$ python3 -q
>>> import numpy as np
>>> np.set_printoptions(precision=3, suppress=True, linewidth=200)
>>> def rnd(a):
...     return np.round(a, 3) + 0
... 
>>> feats = np.load("dump.npy")
>>> feats
array([[ 1, -1,  1],
       [ 1,  0,  0],
       [ 1,  1,  1],
       [ 1,  2,  4]])
>>> w1 = np.array([[0, 0, -2, 0, 3], [2, 1, -1, -1, -1], [3, 2, 3, 3, 2]])
>>> c = np.array([3, 3, 0, -2, 1])
>>> hid = np.maximum(feats @ w1 + c, 0)
>>> hid
array([[ 4,  4,  2,  2,  7],
       [ 3,  3,  0,  0,  4],
       [ 8,  6,  0,  0,  5],
       [19, 13,  8,  8, 10]])
>>> (hid > 0).astype(int)
array([[1, 1, 1, 1, 1],
       [1, 1, 0, 0, 1],
       [1, 1, 0, 0, 1],
       [1, 1, 1, 1, 1]])
>>> (hid > 0).mean(axis=0)
array([1. , 1. , 0.5, 0.5, 1. ])
>>> W2 = np.array([[7, 1, 6], [4, 8, 4], [6, 0, 6], [5, 1, 6], [6, 6, 3]])
>>> hid @ W2
array([[108,  80,  85],
       [ 57,  51,  42],
       [110,  86,  87],
       [333, 191, 292]])
>>> (hid @ W2).round(6).argmax(axis=1)
array([0, 0, 0, 0])
>>> t = np.radians(60)
>>> R = np.eye(3)
>>> R[2, 2] = R[0, 0] = np.cos(t)
>>> R[2, 0], R[0, 2] = -np.sin(t), np.sin(t)
>>> rnd(R)
array([[ 0.5  ,  0.   ,  0.866],
       [ 0.   ,  1.   ,  0.   ],
       [-0.866,  0.   ,  0.5  ]])
>>> other = feats @ R.T
>>> rnd(other)
array([[ 1.366, -1.   , -0.366],
       [ 0.5  ,  0.   , -0.866],
       [ 1.366,  1.   , -0.366],
       [ 3.964,  2.   ,  1.134]])
>>> rnd(np.linalg.det(R)), np.trace(R)
(np.float64(1.0), np.float64(2.0))
>>> print(np.allclose(feats @ feats.T, other @ other.T))
True
>>> print(rnd(np.linalg.svd(feats, compute_uv=False)), rnd(np.linalg.svd(other, compute_uv=False)))
[4.896 1.694 1.078] [4.896 1.694 1.078]
>>> np.linalg.norm(other, axis=1).argmax()
np.int64(3)
>>> rnd(np.linalg.norm(other) ** 2 / np.linalg.norm(other, 2) ** 2)
np.float64(1.168)
>>> rnd(np.linalg.norm(other, axis=0))
array([4.438, 2.449, 1.518])
>>> print(rnd(np.linalg.norm(other, 1)), rnd(np.linalg.norm(other, np.inf)))
7.196 7.098
>>> rnd(np.linalg.norm(other[0], 1)), rnd(np.linalg.norm(other[0], np.inf))
(np.float64(2.732), np.float64(1.366))
>>> rnd(np.linalg.norm(other[0] - other[2]))
np.float64(2.0)
>>> rnd(np.linalg.norm(other, 2))
np.float64(4.896)
>>> A = np.array([[3, 0, 0, 0], [0, 0, 0, 0], [0, 0, 3, 0], [0, 0, 0, 0]])
>>> # splits into 4 blocks
>>> evals, evecs = np.linalg.eigh(A)
>>> (evals > 1e-8).sum(), (evals < -1e-8).sum()
(np.int64(2), np.int64(0))
>>> print(evecs.T @ evecs)
[[1. 0. 0. 0.]
 [0. 1. 0. 0.]
 [0. 0. 1. 0.]
 [0. 0. 0. 1.]]
>>> evecs.T @ A @ evecs
array([[0., 0., 0., 0.],
       [0., 0., 0., 0.],
       [0., 0., 3., 0.],
       [0., 0., 0., 3.]])
>>> print(rnd(np.linalg.eigvalsh(A + -2 * np.eye(4))))
[-2. -2.  1.  1.]
>>> rnd(np.trace(np.linalg.pinv(A) @ A))
np.float64(2.0)
>>> print(np.abs(np.diag(np.linalg.qr(A)[1])) > 1e-9)
[ True False  True False]
>>> rnd(A @ np.linalg.pinv(A) @ A)
array([[3., 0., 0., 0.],
       [0., 0., 0., 0.],
       [0., 0., 3., 0.],
       [0., 0., 0., 0.]])
>>> np.prod(np.diag(A)), rnd(np.linalg.det(A))
(np.int64(0), np.float64(0.0))
>>> rnd(np.sort(np.linalg.eigvals(A)))
array([0., 0., 3., 3.])
>>> try:
...     np.linalg.inv(A)
... except np.linalg.LinAlgError as e:
...     print(repr(e))
... 
LinAlgError('Singular matrix')
>>> np.linalg.matrix_rank(A - A[0, 0] * np.eye(4))
np.int64(2)
>>> U, s, Vt = np.linalg.svd(A)
>>> s
array([3., 3., 0., 0.])
>>> print(np.argmax(s[:-1] / (s[1:] + 1e-6)) + 1)
2
>>> other = U[:, :2] @ np.diag(s[:2]) @ Vt[:2]
>>> print(rnd(np.linalg.norm(A - other) / np.linalg.norm(A)))
0.0
>>> np.linalg.matrix_rank(A, rtol=0.05)
np.int64(2)
>>> np.abs(A - other).max()
np.float64(0.0)
>>> print(np.linalg.matrix_rank(other))
2
>>> F = np.load("w.npy")
>>> F
array([[ 5,  6,  7],
       [ 8,  9, 10]])
>>> U, s, Vt = np.linalg.svd(F)
>>> print(np.argmax(s[:-1] / (s[1:] + 1e-6)) + 1)
1
>>> other = U[:, :1] @ np.diag(s[:1]) @ Vt[:1]
>>> rnd(np.linalg.norm(F - other, 2)), rnd(s[1])
(np.float64(0.39), np.float64(0.39))
>>> rnd(np.abs(F - other).max())
np.float64(0.247)
>>> other = np.array([[1, -2], [0, -2], [-2, -1]])
>>> print(np.einsum("ij->j", F))
[13 15 17]
>>> print(other.T @ F.T)
[[ -9 -12]
 [-29 -44]]
>>> print(np.linalg.matrix_rank(np.vstack([F, other.T])))
3
>>> np.einsum("ik,kj->ij", F, other)
array([[ -9, -29],
       [-12, -44]])
>>> np.einsum("ij,ij->i", F, F)
array([110, 245])
